$ python -q
>>> import numpy as np
>>> np.set_printoptions(precision=3, suppress=True, linewidth=200, legacy="1.25")
>>> K = np.load("test16.npy")
>>> K
array([[-1.,  0., -2.],
       [ 0., -2.,  0.],
       [-2.,  0.,  2.]])
>>> vals, V = np.linalg.eigh(K)
>>> vec = np.array([-3, 2, 0])
>>> V * np.abs(vals) @ V.T
array([[ 2.2,  0. , -0.4],
       [ 0. ,  2. ,  0. ],
       [-0.4,  0. ,  2.8]])
>>> V * np.maximum(vals, 0) @ V.T
array([[ 0.6,  0. , -1.2],
       [ 0. ,  0. ,  0. ],
       [-1.2,  0. ,  2.4]])
>>> left, sigma, Vh = np.linalg.svd(K, full_matrices=False)
>>> left.shape, sigma.shape, Vh.shape
((3, 3), (3,), (3, 3))
>>> np.round(left.T @ left, 3) + 0
array([[1., 0., 0.],
       [0., 1., 0.],
       [0., 0., 1.]])
>>> sigma / sigma[0]
array([1.   , 0.667, 0.667])
>>> np.cumsum(sigma ** 2) / np.sum(sigma ** 2)
array([0.529, 0.765, 1.   ])
>>> np.allclose(left * sigma @ Vh, K)
True
>>> np.abs(left[:, 0]).round(6).argmax()
2
>>> round(float(np.sqrt((sigma ** 2).sum())), 3), round(float(np.linalg.norm(K)), 3)
(4.123, 4.123)
>>> (sigma > 1e-8).sum()
3
>>> sigma
array([3., 2., 2.])
>>> np.allclose(K @ K.T, K.T @ K)
True
>>> K @ K
array([[ 5.,  0., -2.],
       [ 0.,  4.,  0.],
       [-2.,  0.,  8.]])
>>> np.round(np.abs(np.linalg.eigvals(K)).max(), 3)
3.0
>>> np.linalg.norm(K, axis=1)
array([2.236, 2.   , 2.828])
>>> round(np.linalg.norm(K, 1), 3), round(np.linalg.norm(K, np.inf), 3)
(4.0, 4.0)
>>> data = np.load("mat.npy")
>>> data
array([[ 1, -2,  4, -8],
       [ 1, -1,  1, -1],
       [ 1,  0,  0,  0],
       [ 1,  1,  1,  1]])
>>> vec = np.array([4, 3, 0, 5])
>>> h = np.maximum(data @ vec, 0)
>>> np.maximum(data @ (3 * vec), 0)
array([ 0,  0, 12, 36])
>>> hat = np.triu(np.array([[5, -5, 3, -4], [-5, -4, 4, -5], [2, -3, -3, -2], [3, 3, -3, 2]]), 1) + np.eye(4)
>>> out = hat @ data @ np.linalg.inv(hat)
>>> round(float(np.linalg.det(out)), 3)
12.0
>>> np.trace(out), np.trace(data)
(1.0, 1)
>>> hat @ data - data @ hat
array([[-6.,  6., -4.,  3.],
       [-1.,  0., -4., -4.],
       [-2.,  3., -5.,  2.],
       [ 0.,  5., -7., 11.]])
>>> np.linalg.matrix_rank(out)
4
>>> data.reshape(-1, 2)
array([[ 1, -2],
       [ 4, -8],
       [ 1, -1],
       [ 1, -1],
       [ 1,  0],
       [ 0,  0],
       [ 1,  1],
       [ 1,  1]])
>>> blk = data.reshape(4, 2, -1)
>>> blk[:, 0]
array([[ 1, -2],
       [ 1, -1],
       [ 1,  0],
       [ 1,  1]])
>>> blk.transpose(1, 0, 2)
array([[[ 1, -2],
        [ 1, -1],
        [ 1,  0],
        [ 1,  1]],

       [[ 4, -8],
        [ 1, -1],
        [ 0,  0],
        [ 1,  1]]])
>>> out = np.array([[0.3, -1.0, 0.5],
...     [2.3, -0.6, -0.6],
...     [-0.8, 0.0, 1.3],
...     [-0.3, 0.4, 1.7]])
>>> C = np.array([[-0.2, -0.6, -0.3, 0.6],
...     [0.9, 1.3, -0.3, 0.5],
...     [1.0, 1.4, -0.4, -1.7]])
>>> M = out @ C
>>> M
array([[-0.46, -0.78,  0.01, -1.17],
       [-1.6 , -3.  , -0.27,  2.1 ],
       [ 1.46,  2.3 , -0.28, -2.69],
       [ 2.12,  3.08, -0.71, -2.87]])
>>> # looks like rank 3
>>> np.abs(np.diag(np.linalg.qr(M)[1])) > 1e-9
array([ True,  True,  True, False])
>>> np.linalg.lstsq(M[:-1].T, M[-1])[2]
3
>>> np.unique(M.round(6), axis=0).shape
(4, 4)
>>> feats = np.load("m.npy")
>>> feats
array([[-0.7  , -0.625, -0.154,  0.309],
       [ 0.56 , -0.754,  0.33 , -0.092],
       [ 0.42 , -0.095, -0.835,  0.342],
       [ 0.14 ,  0.177,  0.412,  0.883]])
>>> rng = np.random.default_rng(901373)
>>> labels = rng.permutation(4)
>>> out = feats[:, labels] * rng.choice([-1, 1], 4)
>>> out
array([[ 0.309, -0.154,  0.625, -0.7  ],
       [-0.092,  0.33 ,  0.754,  0.56 ],
       [ 0.342, -0.835,  0.095,  0.42 ],
       [ 0.883,  0.412, -0.177,  0.14 ]])
>>> left, _, Vh = np.linalg.svd(feats.T @ out)
>>> np.round(left @ Vh, 3) + 0
array([[ 0.,  0.,  0.,  1.],
       [ 0.,  0., -1.,  0.],
       [ 0.,  1.,  0.,  0.],
       [ 1.,  0.,  0.,  0.]])
>>> labels
array([3, 2, 1, 0])
>>> np.round(np.linalg.lstsq(feats, out)[0], 3) + 0
array([[ 0.,  0.,  0.,  1.],
       [ 0.,  0., -1.,  0.],
       [ 0.,  1.,  0.,  0.],
       [ 1.,  0.,  0.,  0.]])
>>> np.linalg.norm(out, axis=0)
array([1., 1., 1., 1.])
>>> np.linalg.pinv(out)
array([[ 0.309, -0.092,  0.342,  0.883],
       [-0.154,  0.33 , -0.835,  0.412],
       [ 0.625,  0.754,  0.095, -0.177],
       [-0.7  ,  0.56 ,  0.42 ,  0.14 ]])
>>> u, g = feats[0], feats[1]
>>> u @ u
1.0
>>> p = (u @ g) / (u @ u) * u
>>> p.round(3) + 0
array([0., 0., 0., 0.])
>>> np.round((g - p) @ u, 3)
0.0
>>> np.linalg.matrix_rank(np.outer(u, g))
1
>>> g - p
array([ 0.56 , -0.754,  0.33 , -0.092])
>>> hat = np.triu(np.array([[0, 8, -5, -1], [6, -8, 4, -3], [2, -5, 7, -2], [-3, 9, 8, -8]]), 1) + np.eye(4)
>>> out = hat @ feats @ np.linalg.inv(hat)
>>> np.linalg.matrix_rank(out)
4
>>> np.linalg.norm(feats, axis=0)
array([1., 1., 1., 1.])
>>> np.round(feats.T @ feats, 3) + 0
array([[1., 0., 0., 0.],
       [0., 1., 0., 0.],
       [0., 0., 1., 0.],
       [0., 0., 0., 1.]])
>>> np.linalg.pinv(feats)
array([[-0.7  ,  0.56 ,  0.42 ,  0.14 ],
       [-0.625, -0.754, -0.095,  0.177],
       [-0.154,  0.33 , -0.835,  0.412],
       [ 0.309, -0.092,  0.342,  0.883]])
